$ python3 -q
>>> import numpy as np
>>> np.set_printoptions(suppress=True, linewidth=140)
>>> X = np.load("arr.npy")
>>> X
array([[ 5.86, -1.07, -0.92, -1.28,  2.68, -0.56],
       [ 3.63, -0.19, -1.91,  0.36,  1.67, -4.9 ],
       [-4.23,  2.14,  2.09, -1.28, -2.65, -7.57],
       [-0.03, -2.18,  6.15, -5.55, -4.54, -6.55],
       [-3.05,  6.2 , -0.72,  4.77, -1.52, -1.99],
       [-0.26,  0.4 , -2.98,  5.15, -4.03, -3.4 ],
       [ 3.62,  1.44, -1.87, -6.08, -1.54, -1.7 ],
       [-1.71,  4.44, -0.93, -3.93, -8.83,  4.76],
       [-0.99,  0.2 , -2.54,  6.18, -2.64, -0.02],
       [-0.62,  4.8 ,  4.06,  4.39,  7.23,  2.56],
       [-9.33, -5.47, -6.97, -7.48,  5.94,  0.08],
       [ 3.67,  3.61,  2.48,  0.63,  3.92, -5.27],
       [-3.16,  4.6 ,  4.08, -3.09,  0.78, -0.48],
       [-2.56, -8.33,  3.  ,  3.8 , -1.08,  1.25],
       [ 0.5 , -7.63, -7.54,  7.68, -3.47, -0.51]])
>>> Xs = (X - X.mean(axis=0)) / X.std(axis=0)
>>> print(np.round(Xs.std(axis=0), 2))
[1. 1. 1. 1. 1. 1.]
>>> np.argwhere(np.abs(Xs) > 2)
array([[ 7,  4],
       [10,  0]])
>>> c = np.linalg.lstsq(np.delete(Xs, 1, axis=1), Xs[:, 1])[0]
>>> np.abs(c).argmax()
np.int64(1)
>>> rng = np.random.default_rng(54)
>>> labels = rng.permutation(6)
>>> A2 = X[:, labels] * rng.choice([-1, 1], 6)
>>> A2
array([[ 2.68, -0.92,  5.86,  1.28, -1.07,  0.56],
       [ 1.67, -1.91,  3.63, -0.36, -0.19,  4.9 ],
       [-2.65,  2.09, -4.23,  1.28,  2.14,  7.57],
       [-4.54,  6.15, -0.03,  5.55, -2.18,  6.55],
       [-1.52, -0.72, -3.05, -4.77,  6.2 ,  1.99],
       [-4.03, -2.98, -0.26, -5.15,  0.4 ,  3.4 ],
       [-1.54, -1.87,  3.62,  6.08,  1.44,  1.7 ],
       [-8.83, -0.93, -1.71,  3.93,  4.44, -4.76],
       [-2.64, -2.54, -0.99, -6.18,  0.2 ,  0.02],
       [ 7.23,  4.06, -0.62, -4.39,  4.8 , -2.56],
       [ 5.94, -6.97, -9.33,  7.48, -5.47, -0.08],
       [ 3.92,  2.48,  3.67, -0.63,  3.61,  5.27],
       [ 0.78,  4.08, -3.16,  3.09,  4.6 ,  0.48],
       [-1.08,  3.  , -2.56, -3.8 , -8.33, -1.25],
       [-3.47, -7.54,  0.5 , -7.68, -7.63,  0.51]])
>>> U, _, Vt = np.linalg.svd(X.T @ A2)
>>> np.round(np.linalg.lstsq(X, A2)[0], 2) + 0
array([[ 0.,  0.,  1.,  0.,  0.,  0.],
       [ 0.,  0.,  0.,  0.,  1.,  0.],
       [ 0.,  1.,  0.,  0.,  0.,  0.],
       [ 0.,  0.,  0., -1.,  0.,  0.],
       [ 1.,  0.,  0.,  0.,  0.,  0.],
       [ 0.,  0.,  0.,  0.,  0., -1.]])
>>> Xs = X - X.mean(axis=0)
>>> U, s, Vt = np.linalg.svd(Xs, full_matrices=False)
>>> print(np.abs(Vt[0]).argmax())
1
>>> (np.sign(U[:, 0]) == np.sign(U[0, 0])).astype(int)
array([1, 1, 1, 1, 1, 0, 1, 1, 0, 1, 0, 1, 1, 0, 0])
>>> np.round(np.abs(Vt[-1]), 2)
array([0.28, 0.35, 0.54, 0.07, 0.06, 0.71])
>>> np.linalg.matrix_rank(Xs)
np.int64(6)
>>> np.abs(U[:, 0]).argmax()
np.int64(14)
>>> np.searchsorted(np.cumsum(s ** 2) / (s ** 2).sum(), 0.9) + 1
np.int64(5)
>>> Xs = X - X.mean(axis=0)
>>> vecs = np.linalg.svd(Xs)[2][:4]
>>> A2 = Xs - Xs @ vecs.T @ vecs
>>> np.round((Xs @ vecs.T).std(axis=0), 2)
array([5.16, 4.64, 4.11, 3.74])
>>> np.round(np.cov(Xs @ vecs.T, rowvar=False), 2) + 0
array([[28.57,  0.  ,  0.  ,  0.  ],
       [ 0.  , 23.11,  0.  ,  0.  ],
       [ 0.  ,  0.  , 18.1 ,  0.  ],
       [ 0.  ,  0.  ,  0.  , 14.95]])
>>> np.round(np.diag(vecs.T @ vecs), 2)
array([0.6 , 0.79, 0.33, 0.92, 1.  , 0.36])
>>> M = rng.normal(size=(23, 4))
>>> M = 20 * M / np.linalg.norm(M, axis=1, keepdims=True)
>>> print(M.round(2))
[[ -9.01   0.86  17.05  -5.22]
 [ 13.26 -14.17  -1.67  -4.53]
 [ -2.36   0.74 -16.23  11.43]
 [-12.2    5.67   9.68 -11.19]
 [ 15.48   3.44  -4.69  11.25]
 [ 14.79  12.74   3.17  -3.02]
 [-10.43  13.8    1.56  -9.92]
 [ -9.38 -13.37 -10.35   5.12]
 [ -9.48 -11.82  -7.55 -10.65]
 [ -8.93   7.73  16.14  -0.06]
 [  5.21  -3.36   7.79 -17.35]
 [  1.52  16.08 -11.36  -3.17]
 [ -4.42 -15.17  11.03  -5.35]
 [ 15.81  -0.8   -6.97 -10.04]
 [-11.19   6.45  -2.12  15.12]
 [  0.41   6.65   6.59 -17.67]
 [ 13.3    4.75 -13.86  -2.88]
 [  9.47   8.65  11.73   9.9 ]
 [ 18.35  -2.41  -5.73  -4.95]
 [  3.85  -6.62 -13.19 -12.94]
 [ 13.47   1.49  13.82   5.03]
 [  0.01  10.78   8.66  14.45]
 [ -9.81  -5.31   2.21 -16.45]]
>>> proj = M @ np.linalg.solve(M.T @ M, M.T)
>>> np.round(np.linalg.eigvalsh(proj), 2) + 0
array([0., 0., 0., 0., 0., 0., 0., 0., 0., 0., 0., 0., 0., 0., 0., 0., 0., 0., 0., 1., 1., 1., 1.])
>>> np.round(np.diag(proj), 2)
array([0.14, 0.2 , 0.17, 0.15, 0.14, 0.18, 0.23, 0.19, 0.16, 0.14, 0.17, 0.27, 0.21, 0.16, 0.17, 0.18, 0.16, 0.17, 0.15, 0.16, 0.2 , 0.15,
       0.14])
>>> round(float(np.trace(proj)), 2)
4.0
